$ python -q
>>> import numpy as np
>>> from numpy import linalg as LA
>>> np.set_printoptions(precision=2, suppress=True, linewidth=100)
>>> def rd(a):
...     return np.round(a, 2) + 0
... 
>>> arr = np.load("m.npy")
>>> rd(arr)
array([[ 0.98, -0.02, -0.07,  0.1 ],
       [-0.02,  0.96, -0.11,  0.16],
       [-0.07, -0.11,  0.72,  0.43],
       [ 0.1 ,  0.16,  0.43,  0.34]])
>>> vec = np.array([0, 5, -5, -7])
>>> h1 = np.maximum(arr @ vec, 0)
>>> rd(np.maximum(arr @ (3 * vec), 0))
array([ 0.  , 12.61,  0.  ,  0.  ])
>>> rd(np.maximum(arr @ vec, 0) - np.maximum(-arr @ vec, 0))
array([-0.49,  4.2 , -7.14, -3.72])
>>> rd(np.tanh(arr @ vec))
array([-0.46,  1.  , -1.  , -1.  ])
>>> rd(arr.T @ h1)
array([-0.1 ,  4.04, -0.44,  0.68])
>>> evals, evecs = LA.eigh(arr)
>>> (evals > 1e-8).sum(), (evals < -1e-8).sum()
(np.int64(3), np.int64(0))
>>> rd(evals.sum()), rd(np.trace(arr))
(np.float64(3.0), np.float64(3.0))
>>> np.unique(evals.round(6) + 0, return_counts=True)[1]
array([1, 3])
>>> rd(evals)
array([0., 1., 1., 1.])
>>> rd(evecs.T @ evecs)
array([[1., 0., 0., 0.],
       [0., 1., 0., 0.],
       [0., 0., 1., 0.],
       [0., 0., 0., 1.]])
>>> rd(LA.eigvalsh(arr @ arr))
array([0., 1., 1., 1.])
>>> M = np.load("arr.npy")
>>> M
array([[ 3.45,  1.01, -3.21],
       [ 3.18,  2.83,  0.69],
       [ 2.39, -1.73, -1.9 ],
       [ 1.11,  0.7 , -3.21],
       [-4.15,  1.11, -2.34],
       [ 0.09,  0.2 , -1.43],
       [-2.43, -2.14,  0.61],
       [-0.12, -0.46, -2.27],
       [-0.11, -0.43,  5.19],
       [-1.78, -1.6 , -0.2 ],
       [ 2.6 ,  0.26, -1.01],
       [-1.55, -4.19,  1.63],
       [ 1.61, -0.02,  0.29],
       [ 2.51,  3.49, -1.95],
       [ 6.08, -0.9 , -0.72],
       [ 1.81, -0.01, -2.15],
       [ 3.64, -0.01,  2.4 ],
       [ 1.98, -0.68, -2.77],
       [ 2.76,  7.37, -2.28],
       [ 1.58, -4.67,  1.  ],
       [ 0.99, -3.13, -1.46],
       [ 1.86, -1.05,  0.95]])
>>> C2 = np.cov(M, rowvar=False)
>>> C2.shape
(3, 3)
>>> rd(np.polyfit(M[:, 0], M[:, 2], 1))
array([-0.09, -0.53])
>>> rd(LA.eigvalsh(C2)[::-1])
array([8.47, 4.49, 3.27])
>>> np.argwhere(np.triu(np.abs(np.corrcoef(M.T)) > 0.8, 1))
array([], shape=(0, 2), dtype=int64)
>>> rd(np.median(M, axis=0))
array([ 1.71, -0.22, -1.22])
>>> W = np.array([[-2, -2, 0, 1], [-4, 0, -2, 4], [4, -3, 5, -3]])
>>> beta = np.array([4, 0, 0, 5])
>>> act = np.maximum(M @ W + beta, 0)
>>> (act > 0).astype(int)
array([[0, 1, 0, 1],
       [0, 0, 0, 1],
       [0, 1, 0, 1],
       [0, 1, 0, 1],
       [0, 1, 0, 1],
       [0, 1, 0, 1],
       [1, 1, 1, 0],
       [0, 1, 0, 1],
       [1, 0, 1, 0],
       [1, 1, 1, 0],
       [0, 0, 0, 1],
       [1, 0, 1, 0],
       [1, 0, 1, 1],
       [0, 1, 0, 1],
       [0, 0, 0, 1],
       [0, 1, 0, 1],
       [1, 0, 1, 1],
       [0, 1, 0, 1],
       [0, 1, 0, 1],
       [1, 0, 1, 0],
       [1, 1, 0, 0],
       [1, 0, 1, 0]])
>>> rd((act > 0).mean(axis=0))
array([0.41, 0.59, 0.36, 0.68])
>>> Z = np.array([[-3, -2], [2, -3], [-2, 1], [-2, -2]])
>>> W @ Z
array([[  0,   8],
       [  8,  -2],
       [-22,  12]])
>>> vec = np.array([0, 2, 3])
>>> rhs = M @ vec
>>> rd(LA.solve(M.T @ M, M.T @ rhs))
array([0., 2., 3.])
>>> rd(LA.pinv(M) @ M)
array([[1., 0., 0.],
       [0., 1., 0.],
       [0., 0., 1.]])
>>> rng = np.random.default_rng(5464)
>>> rhs = rhs + 0.1 * rng.normal(size=22)
>>> rd(rhs)
array([ -7.62,   7.76,  -9.29,  -8.42,  -4.79,  -3.74,  -2.33,  -7.63,  14.81,  -3.85,  -2.43,
        -3.49,   0.68,   1.06,  -4.09,  -6.37,   7.16,  -9.75,   8.01,  -6.46, -10.83,   0.9 ])
>>> beta, *_ = LA.lstsq(M, rhs)
>>> [round(float(LA.norm(LA.solve(M.T @ M + lam * np.eye(3), M.T @ rhs))), 2) for lam in (0, 1, 10, 100)]
[3.63, 3.58, 3.22, 1.61]
>>> J = np.array([[8, 5, 0, 9], [9, 2, 7, 6], [2, 0, 2, 4], [4, 5, 0, 0]])
>>> J
array([[8, 5, 0, 9],
       [9, 2, 7, 6],
       [2, 0, 2, 4],
       [4, 5, 0, 0]])
>>> P = np.triu(np.array([[-3, -1, -2, -2], [-2, 1, 2, -3], [-3, 1, -2, -2], [2, -1, -1, 2]]), 1) + np.eye(4)
>>> B = P @ J @ LA.inv(P)
>>> np.trace(B), np.trace(J)
(np.float64(12.0), np.int64(12))
>>> B
array([[-13., -20.,   3., -85.],
       [  1., -12.,  37.,  54.],
       [ -6., -16.,  22., -12.],
       [  4.,   9., -10.,  15.]])
>>> LA.matrix_rank(B)
np.int64(4)
>>> rd(np.poly(B))
array([   1.,  -12.,  -75., -233.,  356.])
>>> rd(LA.det(B))
np.float64(356.0)
>>> P @ J - J @ P
array([[-21.,  -4.,  -5.,  17.],
       [ -8.,  -6.,  18.,  46.],
       [ -8.,  -8.,   4.,   8.],
       [  0.,   4.,  -2.,  23.]])
